$ ipython --no-banner

In [1]: import numpy as np

In [2]: np.set_printoptions(suppress=True, linewidth=160)

In [3]: F = np.load("x.npy")

In [4]: F.round(2)
Out[4]: 
array([[-0.52, -0.31],
       [ 0.79, -0.39],
       [ 0.  ,  0.1 ],
       [-0.17, -0.66],
       [ 0.17,  0.49],
       [ 0.22, -0.26]])

In [5]: # columns are unit length and at right angles

In [6]: hat = F @ np.linalg.solve(F.T @ F, F.T)

In [7]: np.round(np.linalg.eigvalsh(hat), 2) + 0
Out[7]: array([0., 0., 0., 0., 1., 1.])

In [8]: np.round(np.diag(hat), 2)
Out[8]: array([0.37, 0.77, 0.01, 0.46, 0.27, 0.12])

In [9]: np.round(hat @ F[:, 1], 2)
Out[9]: array([-0.31, -0.39,  0.1 , -0.66,  0.49, -0.26])

In [10]: np.linalg.matrix_rank(np.eye(6) - hat)
Out[10]: np.int64(4)

In [11]: np.trace(hat)
Out[11]: np.float64(2.0)

In [12]: np.allclose(hat @ hat, hat)
Out[12]: True

In [13]: np.round(np.linalg.norm(F, axis=0), 2)
Out[13]: array([1., 1.])

In [14]: np.round(F.T @ F, 2) + 0
Out[14]: 
array([[1., 0.],
       [0., 1.]])

In [15]: np.round(np.linalg.pinv(F), 2)
Out[15]: 
array([[-0.52,  0.79,  0.  , -0.17,  0.17,  0.22],
       [-0.31, -0.39,  0.1 , -0.66,  0.49, -0.26]])

In [16]: np.round(np.linalg.svd(F, compute_uv=False), 2)
Out[16]: array([1., 1.])

In [17]: r0 = np.array([-2, 2])

In [18]: np.round(np.correlate(F[3], F[0], "full"), 2)
Out[18]: array([0.05, 0.29, 0.34])

In [19]: M2 = np.array([[-2, -2], [0, -3], [-1, -2]])

In [20]: mat = np.tile(M2, (2, 3))

In [21]: mat
Out[21]: 
array([[-2, -2, -2, -2, -2, -2],
       [ 0, -3,  0, -3,  0, -3],
       [-1, -2, -1, -2, -1, -2],
       [-2, -2, -2, -2, -2, -2],
       [ 0, -3,  0, -3,  0, -3],
       [-1, -2, -1, -2, -1, -2]])

In [22]: Uu, sv, vt = np.linalg.svd(mat)

In [23]: evecs = vt[:(sv > 1e-8).sum()]

In [24]: rng = np.random.default_rng(5710)

In [25]: x = mat[0] + -2 * mat[4] + rng.integers(2) * np.eye(6)[0]

In [26]: x
Out[26]: array([-2.,  4., -2.,  4., -2.,  4.])

In [27]: round(float(np.linalg.norm(x - evecs.T @ evecs @ x)), 2)
Out[27]: 0.0

In [28]: np.linalg.matrix_rank(np.vstack([mat, x]))
Out[28]: np.int64(2)

In [29]: np.allclose(evecs.T @ evecs @ x, x)
Out[29]: True

In [30]: np.unique(mat.round(6), axis=0).shape
Out[30]: (3, 6)

In [31]: round(np.trace(np.linalg.pinv(mat) @ mat), 2)
Out[31]: np.float64(2.0)

In [32]: np.abs(np.diag(np.linalg.qr(mat)[1])) > 1e-9
Out[32]: array([ True,  True, False, False, False, False])

In [33]: np.linalg.cond(mat) > 100
Out[33]: np.True_

In [34]: np.argsort(-np.linalg.norm(mat, axis=0).round(6), kind="stable")[:3]
Out[34]: array([1, 3, 5])

In [35]: X = np.loadtxt("arr.csv", delimiter=",")

In [36]: X
Out[36]: 
array([[ 16.66,  12.93,  -4.78,  14.6 , -15.82],
       [ 15.88,  16.01,  -4.77,  15.56, -14.96],
       [ 15.92,  15.41,  -4.01,  16.65, -14.07],
       [ 14.26,  14.85,  -6.15,  15.2 , -17.46],
       [ 16.16,  14.44,  -5.43,  15.3 , -14.54],
       [ 15.34,  15.55,  -6.05,  15.12, -14.25],
       [ 15.92,  14.99,  -6.24,  13.64, -14.12],
       [ 13.89,  15.62,  -2.97,  12.24, -13.89],
       [ 15.21,  15.3 ,  -5.97,  16.28, -15.72],
       [ 14.5 ,  14.14,  -4.39,  15.34, -15.29],
       [ 15.16,  14.84,  -6.29,  15.22, -14.23],
       [ 15.9 ,  15.24,  -5.23,  16.11, -13.58],
       [ 14.37,  14.59,  -4.91,  14.23, -13.65]])

In [37]: M2 = np.c_[X[:, :2] @ np.array([[0, 1], [3, 1]]), np.array([-1, 2, 2, 3, -3, -2, 0, -3, 1, 0, -2, -1, 2])]

In [38]: M2.round(2)
Out[38]: 
array([[38.79, 29.59, -1.  ],
       [48.03, 31.89,  2.  ],
       [46.23, 31.33,  2.  ],
       [44.55, 29.11,  3.  ],
       [43.32, 30.6 , -3.  ],
       [46.65, 30.89, -2.  ],
       [44.97, 30.91,  0.  ],
       [46.86, 29.51, -3.  ],
       [45.9 , 30.51,  1.  ],
       [42.42, 28.64,  0.  ],
       [44.52, 30.  , -2.  ],
       [45.72, 31.14, -1.  ],
       [43.77, 28.96,  2.  ]])

In [39]: np.round(np.linalg.norm(M2 - X @ np.linalg.lstsq(X, M2)[0], axis=0), 2) + 0
Out[39]: array([0.  , 0.  , 5.92])

In [40]: np.linalg.matrix_rank(M2)
Out[40]: np.int64(3)

In [41]: x = np.array([1, 5, 4, 1, 1])

In [42]: a = np.maximum(X @ x, 0)

In [43]: np.tanh(X @ x)
Out[43]: array([1., 1., 1., 1., 1., 1., 1., 1., 1., 1., 1., 1., 1.])

In [44]: X * (a > 1e-9)[:, None]
Out[44]: 
array([[ 16.66,  12.93,  -4.78,  14.6 , -15.82],
       [ 15.88,  16.01,  -4.77,  15.56, -14.96],
       [ 15.92,  15.41,  -4.01,  16.65, -14.07],
       [ 14.26,  14.85,  -6.15,  15.2 , -17.46],
       [ 16.16,  14.44,  -5.43,  15.3 , -14.54],
       [ 15.34,  15.55,  -6.05,  15.12, -14.25],
       [ 15.92,  14.99,  -6.24,  13.64, -14.12],
       [ 13.89,  15.62,  -2.97,  12.24, -13.89],
       [ 15.21,  15.3 ,  -5.97,  16.28, -15.72],
       [ 14.5 ,  14.14,  -4.39,  15.34, -15.29],
       [ 15.16,  14.84,  -6.29,  15.22, -14.23],
       [ 15.9 ,  15.24,  -5.23,  16.11, -13.58],
       [ 14.37,  14.59,  -4.91,  14.23, -13.65]])

In [45]: np.round(X.T @ a, 2)
Out[45]: array([ 13844.23,  13523.61,  -4624.35,  13597.77, -13276.52])

In [46]: np.flatnonzero(a > 1e-9)
Out[46]: array([ 0,  1,  2,  3,  4,  5,  6,  7,  8,  9, 10, 11, 12])

In [47]: x = np.array([0, -1, 2, 1, -1])

In [48]: np.linalg.norm(X @ x) <= np.linalg.norm(X, 2) * np.linalg.norm(x) + 1e-9
Out[48]: np.True_

In [49]: X @ np.eye(5)[4]
Out[49]: array([-15.82, -14.96, -14.07, -17.46, -14.54, -14.25, -14.12, -13.89, -15.72, -15.29, -14.23, -13.58, -13.65])

In [50]: np.round(np.einsum("ij,j->i", X, x), 2)
Out[50]: array([7.93, 4.97, 7.29, 5.51, 4.54, 1.72, 0.29, 4.57, 4.76, 7.71, 2.03, 3.99, 3.47])

In [51]: Xs = (X - X.mean(axis=0)) / X.std(axis=0)

In [52]: np.round(Xs.std(axis=0), 2)
Out[52]: array([1., 1., 1., 1., 1.])

In [53]: beta = np.linalg.lstsq(np.delete(Xs, 4, axis=1), Xs[:, 4])[0]

In [54]: beta.round(2)
Out[54]: array([ 0.39,  0.43,  0.24, -0.32])

In [55]: np.round(1 - np.var(Xs[:, 4] - np.delete(Xs, 4, axis=1) @ beta), 2)
Out[55]: np.float64(0.31)

In [56]: np.round(np.abs(F).max(), 2)
Out[56]: np.float64(0.79)

In [57]: feats = np.array([[2, -3, 2], [-3, -3, -1], [-2, -3, 3]])

In [58]: feats
Out[58]: 
array([[ 2, -3,  2],
       [-3, -3, -1],
       [-2, -3,  3]])

In [59]: np.allclose(feats, feats.T)
Out[59]: False

In [60]: np.allclose(feats @ feats.T, feats.T @ feats)
Out[60]: False

In [61]: feats @ feats
Out[61]: 
array([[ 9, -3, 13],
       [ 5, 21, -6],
       [-1,  6,  8]])

In [62]: np.linalg.matrix_power(feats, 4)
Out[62]: 
array([[  53,  -12,  239],
       [ 156,  390, -109],
       [  13,  177,   15]])

In [63]: round(np.linalg.det(feats), 2)
Out[63]: np.float64(-51.0)

In [64]: G = feats.T @ feats

In [65]: np.linalg.matrix_rank(G)
Out[65]: np.int64(3)

In [66]: np.trace(G), (feats ** 2).sum()
Out[66]: (np.int64(58), np.int64(58))

In [67]: M2 = np.linalg.inv(feats)

In [68]: np.round(feats @ M2, 2) + 0
Out[68]: 
array([[1., 0., 0.],
       [0., 1., 0.],
       [0., 0., 1.]])

In [69]: round(float(np.linalg.cond(feats)), 2)
Out[69]: 2.98

In [70]: round(float(np.linalg.det(feats) * np.linalg.det(M2)), 2)
Out[70]: 1.0

In [71]: r = np.linalg.matrix_rank(mat)

In [72]: r
Out[72]: np.int64(2)

In [73]: null = np.linalg.svd(mat)[2][r:].T

In [74]: null.shape
Out[74]: (6, 4)

In [75]: [int(np.linalg.matrix_rank(mat[:i])) for i in range(1, len(mat) + 1)]
Out[75]: [1, 2, 2, 2, 2, 2]

In [76]: np.linalg.matrix_rank(mat.T @ mat), np.linalg.matrix_rank(mat @ mat.T)
Out[76]: (np.int64(2), np.int64(2))

In [77]: J = np.load("block17.npy")

In [78]: J
Out[78]: 
array([[-1.67, -0.23, -1.3 ,  0.91, -0.27],
       [-0.47, -0.68, -2.11,  0.77,  1.08],
       [ 2.91,  0.05,  1.46, -1.35,  0.86],
       [ 0.3 ,  0.17,  1.28, -0.42, -0.83],
       [-2.22,  0.37, -0.55,  0.83, -0.52],
       [-2.46, -0.37, -2.05,  1.38, -0.34],
       [-3.58,  0.21, -1.91,  1.63, -0.43],
       [ 2.43,  0.47,  2.35, -1.47,  0.07],
       [-4.73, -1.1 , -5.13,  2.99,  0.2 ],
       [ 0.19, -0.15, -0.37,  0.03,  0.2 ],
       [-7.6 , -0.56, -5.66,  4.02, -0.64],
       [ 0.02,  0.96,  2.77, -0.78, -1.64],
       [ 5.54,  0.58,  4.09, -2.95,  0.73],
       [ 0.58,  0.11,  0.58, -0.36,  0.05],
       [ 6.22,  0.62,  4.55, -3.31,  0.7 ],
       [ 1.56,  0.4 ,  1.92, -1.05, -0.21],
       [-1.96, -0.79, -2.36,  1.36, -0.12],
       [-4.17, -0.05, -2.49,  2.03, -0.78],
       [ 1.83, -0.06,  1.1 , -0.88,  0.16],
       [ 1.98,  0.39,  2.01, -1.21, -0.09],
       [-3.9 ,  0.03, -2.56,  1.93, -0.2 ],
       [ 1.88,  0.24,  1.57, -1.05,  0.03],
       [ 8.07,  0.56,  5.82, -4.22,  0.88],
       [-0.05,  0.11,  0.39, -0.1 , -0.15]])

In [79]: T = np.stack([mat, -3 * mat, mat[::-1]])

In [80]: np.round(np.linalg.norm(T, axis=(1, 2)), 2)
Out[80]: array([11.49, 34.47, 11.49])

In [81]: np.linalg.matrix_rank(T)
Out[81]: array([2, 2, 2])

In [82]: T.sum(axis=0)
Out[82]: 
array([[3, 2, 3, 2, 3, 2],
       [0, 3, 0, 3, 0, 3],
       [0, 2, 0, 2, 0, 2],
       [3, 2, 3, 2, 3, 2],
       [0, 3, 0, 3, 0, 3],
       [0, 2, 0, 2, 0, 2]])

In [83]: np.round(np.linalg.det(T), 2)
Out[83]: array([0., 0., 0.])

In [84]: (T @ mat.T).shape
Out[84]: (3, 6, 6)

In [85]: np.einsum("bij,cij->bc", T, T)
Out[85]: 
array([[ 132, -396,  126],
       [-396, 1188, -378],
       [ 126, -378,  132]])

In [86]: Xs = (J - J.mean(axis=0)) / J.std(axis=0)

In [87]: np.round(Xs.std(axis=0), 2)
Out[87]: array([1., 1., 1., 1., 1.])

In [88]: beta = np.linalg.lstsq(np.delete(Xs, 1, axis=1), Xs[:, 1])[0]

In [89]: np.abs(beta).argmax()
Out[89]: np.int64(2)

In [90]: np.round(1 - np.var(Xs[:, 1] - np.delete(Xs, 1, axis=1) @ beta), 2)
Out[90]: np.float64(1.0)

In [91]: M = np.loadtxt("dump.csv", delimiter=",")

In [92]: M
Out[92]: 
array([[ 5.,  6.,  7.,  8.,  9., 10.],
       [11., 12., 13., 14., 15., 16.],
       [17., 18., 19., 20., 21., 22.],
       [23., 24., 25., 26., 27., 28.],
       [29., 30., 31., 32., 33., 34.],
       [35., 36., 37., 38., 39., 40.]])

In [93]: Uu, sv, vt = np.linalg.svd(M, full_matrices=False)

In [94]: sv.round(2) + 0
Out[94]: array([148.63,   4.24,   0.  ,   0.  ,   0.  ,   0.  ])

In [95]: round(np.sqrt((sv ** 2).sum()), 2), round(float(np.linalg.norm(M)), 2)
Out[95]: (np.float64(148.69), 148.69)

In [96]: np.round(vt @ vt.T, 2) + 0
Out[96]: 
array([[1., 0., 0., 0., 0., 0.],
       [0., 1., 0., 0., 0., 0.],
       [0., 0., 1., 0., 0., 0.],
       [0., 0., 0., 1., 0., 0.],
       [0., 0., 0., 0., 1., 0.],
       [0., 0., 0., 0., 0., 1.]])

In [97]: np.round(np.abs(vt[0]), 2)
Out[97]: array([0.37, 0.38, 0.4 , 0.41, 0.43, 0.44])

In [98]: np.round(sv / sv[0], 2) + 0
Out[98]: array([1.  , 0.03, 0.  , 0.  , 0.  , 0.  ])

In [99]: np.round(Uu.T @ M @ vt.T, 2) + 0
Out[99]: 
array([[148.63,   0.  ,   0.  ,   0.  ,   0.  ,   0.  ],
       [  0.  ,   4.24,   0.  ,   0.  ,   0.  ,   0.  ],
       [  0.  ,   0.  ,   0.  ,   0.  ,   0.  ,   0.  ],
       [  0.  ,   0.  ,   0.  ,   0.  ,   0.  ,   0.  ],
       [  0.  ,   0.  ,   0.  ,   0.  ,   0.  ,   0.  ],
       [  0.  ,   0.  ,   0.  ,   0.  ,   0.  ,   0.  ]])

In [100]: np.round(np.cumsum(sv ** 2) / np.sum(sv ** 2), 2)
Out[100]: array([1., 1., 1., 1., 1., 1.])

In [101]: Uu, sv, vt = np.linalg.svd(M)

In [102]: np.argmax(sv[:-1] / (sv[1:] + 1e-6)) + 1
Out[102]: np.int64(2)

In [103]: M2 = Uu[:, :2] @ np.diag(sv[:2]) @ vt[:2]

In [104]: round(float(np.linalg.norm(M - M2, 2)), 2), np.round(sv[2], 2)
Out[104]: (0.0, np.float64(0.0))

In [105]: M2.round(2)
Out[105]: 
array([[ 5.,  6.,  7.,  8.,  9., 10.],
       [11., 12., 13., 14., 15., 16.],
       [17., 18., 19., 20., 21., 22.],
       [23., 24., 25., 26., 27., 28.],
       [29., 30., 31., 32., 33., 34.],
       [35., 36., 37., 38., 39., 40.]])

In [106]: np.unique(M.round(6), axis=0).shape
Out[106]: (6, 6)

In [107]: np.allclose(M[:-1].T @ np.linalg.lstsq(M[:-1].T, M[-1])[0], M[-1])
Out[107]: True

In [108]: np.abs(np.diag(np.linalg.qr(M)[1])) > 1e-9
Out[108]: array([ True,  True, False, False, False, False])

In [109]: def softmax(z):
     ...:     e = np.exp(z - z.max(axis=-1, keepdims=True))
     ...:     return e / e.sum(axis=-1, keepdims=True)
     ...: 

In [110]: np.round(softmax(M[1]), 2) + 0
Out[110]: array([0.  , 0.01, 0.03, 0.09, 0.23, 0.63])

In [111]: att = M @ M.T / np.sqrt(6)

In [112]: softmax(att).round(6).argmax(axis=1)
Out[112]: array([5, 5, 5, 5, 5, 5])

In [113]: np.round(softmax(att), 2) + 0
Out[113]: 
array([[0., 0., 0., 0., 0., 1.],
       [0., 0., 0., 0., 0., 1.],
       [0., 0., 0., 0., 0., 1.],
       [0., 0., 0., 0., 0., 1.],
       [0., 0., 0., 0., 0., 1.],
       [0., 0., 0., 0., 0., 1.]])

In [114]: r = np.linalg.matrix_rank(M)

In [115]: r
Out[115]: np.int64(2)

In [116]: null = np.linalg.svd(M)[2][r:].T

In [117]: np.allclose(M @ null, 0)
Out[117]: True

In [118]: np.round(M @ null, 2) + 0
Out[118]: 
array([[0., 0., 0., 0.],
       [0., 0., 0., 0.],
       [0., 0., 0., 0.],
       [0., 0., 0., 0.],
       [0., 0., 0., 0.],
       [0., 0., 0., 0.]])

In [119]: np.linalg.matrix_rank(M.T @ M), np.linalg.matrix_rank(M @ M.T)
Out[119]: (np.int64(2), np.int64(2))

In [120]: np.round(null @ null.T, 2)
Out[120]: 
array([[ 0.48, -0.38, -0.24, -0.1 ,  0.05,  0.19],
       [-0.38,  0.7 , -0.21, -0.12, -0.04,  0.05],
       [-0.24, -0.21,  0.82, -0.15, -0.12, -0.1 ],
       [-0.1 , -0.12, -0.15,  0.82, -0.21, -0.24],
       [ 0.05, -0.04, -0.12, -0.21,  0.7 , -0.38],
       [ 0.19,  0.05, -0.1 , -0.24, -0.38,  0.48]])

In [121]: null.shape
Out[121]: (6, 4)

In [122]: [int(np.linalg.matrix_rank(np.delete(M, i, axis=0))) for i in range(6)]
Out[122]: [2, 2, 2, 2, 2, 2]
